In [1]: import numpy as np

In [2]: import numpy.linalg as la

In [3]: np.set_printoptions(precision=1, suppress=True, linewidth=200)

In [4]: mat = np.load("m.npy")

In [5]: mat
Out[5]: 
array([[ 1.3,  0.9,  0.5, -0.7, -0.5],
       [-1.4,  0. ,  1. ,  0.1, -0.1],
       [-1.8,  0.1,  1.2,  2.2,  0.6],
       [ 1.2,  0.1, -0.7,  0.1, -1.4],
       [ 0.6,  0.7, -0.4, -0.1,  0.8],
       [-0.2, -0.5, -0.6,  1.5, -0.6],
       [-0.4, -0.4, -1. ,  1.5, -0.6],
       [ 0.3, -0.5,  0.6, -0.9,  1.4],
       [ 0.8, -0.1,  0. ,  1.2, -0.6],
       [-0.1, -2. , -1.1, -0.2,  1.4],
       [ 1.1,  0.3, -0.1,  0.3,  0.5],
       [-0.8,  0.5,  0.7,  0.9, -1.5]])

In [6]: Xc = mat - mat.mean(axis=0)

In [7]: evecs = la.svd(Xc)[2][:4]

In [8]: A2 = Xc - Xc @ evecs.T @ evecs

In [9]: np.round(A2.std(axis=0), 1) + 0
Out[9]: array([0.1, 0.2, 0.2, 0.1, 0. ])

In [10]: (Xc @ evecs.T).std(axis=0)
Out[10]: array([1.2, 1.1, 0.9, 0.5])

In [11]: np.round(la.norm(A2) / la.norm(Xc), 1)
Out[11]: np.float64(0.2)

In [12]: M = np.load("dump.npy")

In [13]: M.round(1) + 0
Out[13]: 
array([[ 0.9,  1. ,  0. , -0.6, -0.1,  0.5, -0.1, -1. ,  0.1,  0.6,  0.4,  0.3, -0.3],
       [-1.2,  0.8, -0.5, -0.3, -0.1, -0.5,  0. , -0.1,  0.6, -0.2,  0.9,  0.4,  0.3],
       [ 0.3,  0.2,  0.2,  0.2,  0.4, -0.4,  0.8,  0.6,  1. ,  1.1, -0.3,  0.3,  0.3],
       [-0.1,  0.1, -0.1,  0.2, -0.6, -0.2,  1.1, -0.4,  0.4, -0.3,  0. , -1.1, -0.8],
       [-0.1, -0.1, -1.3,  0.5,  0.6,  0.1, -0.4, -0.2,  0.4,  0.1, -0.4,  0.3, -1. ],
       [ 0. ,  0.3, -0.6,  0.4, -0.6,  0.4, -0.1, -0.5,  0.5, -0.2, -1. , -0.1,  1.2],
       [ 0.8,  0.5, -0.5,  0.3,  1. , -0.1,  0.2,  0.3, -0.1, -0.7,  0.5, -0.7,  0.6],
       [ 0.7, -0.7, -0.6, -1.2, -0.4,  0. ,  0. ,  0.4,  0.7, -0.6,  0.1,  0.3,  0. ],
       [-0.2,  0.4, -0.4, -1. ,  0.2, -0.8,  0.2, -0.1, -0.9,  0.2, -1. , -0.3,  0. ],
       [-0.3, -1. , -0.2, -0.4,  0.5,  0.1, -0.3, -0.7,  0.2,  0.8,  0.4, -0.9,  0.5],
       [ 0.1, -0.4,  0.7,  0.1,  0.6, -0.8,  0.2, -1.1,  0.4, -0.8, -0.2,  0.6,  0. ],
       [-0.5, -0.2, -0.2, -0.3,  0.6,  1.2,  1.1, -0.1, -0.3, -0.2,  0. ,  0.5,  0.1],
       [-0.4,  0.5,  0.7, -0.5,  0.6,  0.6, -0.6,  0.3,  0.8, -0.4, -0.6, -0.6, -0.3]])

In [14]: def softmax(z):
    ...:     e = np.exp(z - z.max(axis=-1, keepdims=True))
    ...:     return e / e.sum(axis=-1, keepdims=True)
    ...: 

In [15]: np.round(softmax(M[11] + -1), 1) + 0
Out[15]: array([0. , 0. , 0. , 0. , 0.1, 0.2, 0.2, 0.1, 0. , 0. , 0.1, 0.1, 0.1])

In [16]: np.round(softmax(10 * M[11]), 1) + 0
Out[16]: array([0. , 0. , 0. , 0. , 0. , 0.6, 0.4, 0. , 0. , 0. , 0. , 0. , 0. ])

In [17]: np.round(softmax(M[11]), 1) + 0
Out[17]: array([0. , 0. , 0. , 0. , 0.1, 0.2, 0.2, 0.1, 0. , 0. , 0.1, 0.1, 0.1])

In [18]: att = M @ M.T / np.sqrt(13)

In [19]: np.round(softmax(att)[11] @ M, 1) + 0
Out[19]: array([-0.1,  0. , -0.2, -0.2,  0.3,  0.2,  0.3, -0.2,  0.2,  0. , -0.1,  0. ,  0.1])

In [20]: t3 = np.stack([M, 2 * M, M[::-1]])

In [21]: np.einsum("bij,cij->bc", t3, t3)
Out[21]: 
array([[ 52., 104.,   4.],
       [104., 208.,   8.],
       [  4.,   8.,  52.]])

In [22]: (t3 @ M.T).shape
Out[22]: (3, 13, 13)

In [23]: t3.shape
Out[23]: (3, 13, 13)

In [24]: la.matrix_rank(t3)
Out[24]: array([13, 13, 13])

In [25]: arr = np.load("data.npy")

In [26]: arr
Out[26]: 
array([[ 1. ,  0. ,  0. ,  0. ,  0. ,  0. ,  0. ,  0. ,  0. ],
       [ 0. ,  1. ,  0. ,  0. ,  0. ,  0. ,  0. ,  0. ,  0. ],
       [ 0. ,  0. ,  1. ,  0. ,  0. ,  0. , -0.3,  0. ,  0. ],
       [ 0. ,  0. ,  0. ,  1. ,  0. ,  0. ,  0. ,  0. ,  0. ],
       [ 0. ,  0. ,  0. ,  0. ,  1. ,  0. ,  0. ,  0. ,  0. ],
       [ 0. ,  0. ,  0. ,  0. ,  0. ,  1. ,  0. ,  0. ,  0. ],
       [ 0. ,  0. ,  0.3,  0. ,  0. ,  0. ,  1. ,  0. ,  0. ],
       [ 0. ,  0. ,  0. ,  0. ,  0. ,  0. ,  0. ,  1. ,  0. ],
       [ 0. ,  0. ,  0. ,  0. ,  0. ,  0. ,  0. ,  0. ,  1. ]])

In [27]: # 8 blocks once reordered

In [28]: rng = np.random.default_rng(835)

In [29]: labels = rng.permutation(9)

In [30]: labels
Out[30]: array([4, 2, 5, 3, 0, 1, 8, 7, 6])

In [31]: A2 = arr[labels][:, labels]

In [32]: np.round(la.det(A2), 1), round(float(la.det(arr[labels])), 1)
Out[32]: (np.float64(1.0), 1.0)

In [33]: print(round(float(np.trace(A2)), 1))
8.9

In [34]: np.allclose(A2, arr)
Out[34]: False

In [35]: print(np.sort(np.abs(la.eigvals(A2))))
[1. 1. 1. 1. 1. 1. 1. 1. 1.]

In [36]: print(A2)
[[ 1.   0.   0.   0.   0.   0.   0.   0.   0. ]
 [ 0.   1.   0.   0.   0.   0.   0.   0.  -0.3]
 [ 0.   0.   1.   0.   0.   0.   0.   0.   0. ]
 [ 0.   0.   0.   1.   0.   0.   0.   0.   0. ]
 [ 0.   0.   0.   0.   1.   0.   0.   0.   0. ]
 [ 0.   0.   0.   0.   0.   1.   0.   0.   0. ]
 [ 0.   0.   0.   0.   0.   0.   1.   0.   0. ]
 [ 0.   0.   0.   0.   0.   0.   0.   1.   0. ]
 [ 0.   0.3  0.   0.   0.   0.   0.   0.   1. ]]

In [37]: np.diag(A2)
Out[37]: array([1., 1., 1., 1., 1., 1., 1., 1., 1.])
